$ python -q
>>> import numpy as np
>>> from numpy import linalg as LA
>>> np.set_printoptions(precision=1, suppress=True, linewidth=160)
>>> def rd(a):
...     return np.round(a, 1) + 0
... 
>>> E = np.load("m.npy")
>>> print(E)
[[0 1 0 1 0]
 [1 0 0 0 1]
 [0 0 0 0 0]
 [1 0 0 0 0]
 [0 1 0 0 0]]
>>> w, evecs = LA.eigh(E)
>>> x = np.array([9, 8, 2, 2, 7])
>>> print(x @ E @ x)
292
>>> print(rd(evecs * np.maximum(w, 0) @ evecs.T))
[[0.7 0.5 0.  0.5 0.2]
 [0.5 0.7 0.  0.2 0.5]
 [0.  0.  0.  0.  0. ]
 [0.5 0.2 0.  0.4 0. ]
 [0.2 0.5 0.  0.  0.4]]
>>> print((np.sign(evecs[:, -1].round(6)) == np.sign(evecs[0, -1].round(6))).astype(int))
[1 1 0 1 1]
>>> print(np.abs(E).sum(axis=1).max(), rd(np.abs(w).max()))
2 1.6
>>> print(np.argsort(-LA.norm(E, axis=0).round(6), kind="stable")[:3])
[0 1 3]
>>> print(LA.cond(E) > 100)
True
>>> print([round(float(x), 1) for x in LA.svd(E, compute_uv=False)[:3]])
[1.6, 1.6, 0.6]
>>> print(rd(LA.norm(E, 2) / LA.norm(E)))
0.7
>>> print(LA.norm(E, axis=1).argmax())
0
>>> print(rd(LA.norm(E, 1)), rd(LA.norm(E, np.inf)))
2.0 2.0
>>> print(rd(LA.norm(E, axis=0)))
[1.4 1.4 0.  1.  1. ]
>>> m1 = np.array([[0, 2, -1, -2, -1, 2],
...     [3, -2, 0, -3, -3, 1],
...     [0, 2, -1, -2, -1, 2],
...     [-2, -3, -1, -3, 1, 2]])
>>> print(LA.lstsq(m1[:-1].T, m1[-1])[2])
2
>>> print(rd(m1 @ LA.pinv(m1) @ m1))
[[ 0.  2. -1. -2. -1.  2.]
 [ 3. -2.  0. -3. -3.  1.]
 [ 0.  2. -1. -2. -1.  2.]
 [-2. -3. -1. -3.  1.  2.]]
>>> print(rd(np.trace(LA.pinv(m1) @ m1)))
3.0
>>> print(np.allclose(m1[:-1].T @ LA.lstsq(m1[:-1].T, m1[-1])[0], m1[-1]))
False
>>> rk = LA.matrix_rank(m1)
>>> print(rk)
3
>>> null = LA.svd(m1)[2][rk:].T
>>> print(null.shape)
(6, 3)
>>> print(np.allclose(m1 @ null, 0))
True
>>> print(rd(m1 @ null))
[[0. 0. 0.]
 [0. 0. 0.]
 [0. 0. 0.]
 [0. 0. 0.]]
>>> print(rd(null @ null.T))
[[ 0.4  0.  -0.1  0.   0.4  0.1]
 [ 0.   0.1  0.1 -0.2  0.1 -0.1]
 [-0.1  0.1  0.9 -0.2  0.   0.2]
 [ 0.  -0.2 -0.2  0.4 -0.2  0.4]
 [ 0.4  0.1  0.  -0.2  0.6  0. ]
 [ 0.1 -0.1  0.2  0.4  0.   0.6]]
>>> print(LA.matrix_rank(m1.T @ m1), LA.matrix_rank(m1 @ m1.T))
3 3
>>> print(rd(LA.norm(m1, 2) / LA.norm(m1)))
0.7
>>> print(np.argsort(-LA.norm(m1, axis=0).round(6), kind="stable")[:3])
[3 1 0]
>>> data = np.diag(10 * np.array([2, 1, 3, 1, 2, 0, 0])) + np.array([[2, 0, -1, 2, -1, 1, -1],
...     [-1, 0, 0, 2, 3, 2, 2],
...     [1, 1, 0, -1, -2, -1, -3],
...     [-2, -1, -1, -2, -3, -2, 0],
...     [-2, -3, 3, -1, 3, -2, -3],
...     [0, 2, -3, -1, 1, 0, 2],
...     [2, -2, -2, 0, -2, 2, 3]])
>>> print(data)
[[22  0 -1  2 -1  1 -1]
 [-1 10  0  2  3  2  2]
 [ 1  1 30 -1 -2 -1 -3]
 [-2 -1 -1  8 -3 -2  0]
 [-2 -3  3 -1 23 -2 -3]
 [ 0  2 -3 -1  1  0  2]
 [ 2 -2 -2  0 -2  2  3]]
>>> rng = np.random.default_rng(835351)
>>> A2 = data + rng.integers(-2, 3, (7, 6)) @ rng.integers(-2, 3, (6, 7))
>>> print(A2)
[[ 30   5  -8   2  -1   6   1]
 [ -1  22  -1  -8  -2   2  12]
 [ -2  -2  36  -3  -2  -5   2]
 [  4   5 -15   0  -5   6  -2]
 [  3 -10   7   3  26  -7  -2]
 [ -8   7  -2  -9  -7  -7   2]
 [  4 -14   4  12   6   0  -5]]
>>> print(A2 - data)
[[  8   5  -7   0   0   5   2]
 [  0  12  -1 -10  -5   0  10]
 [ -3  -3   6  -2   0  -4   5]
 [  6   6 -14  -8  -2   8  -2]
 [  5  -7   4   4   3  -5   1]
 [ -8   5   1  -8  -8  -7   0]
 [  2 -12   6  12   8  -2  -8]]
>>> print(np.abs(A2 - data).sum(axis=1))
[27 38 23 46 29 37 50]
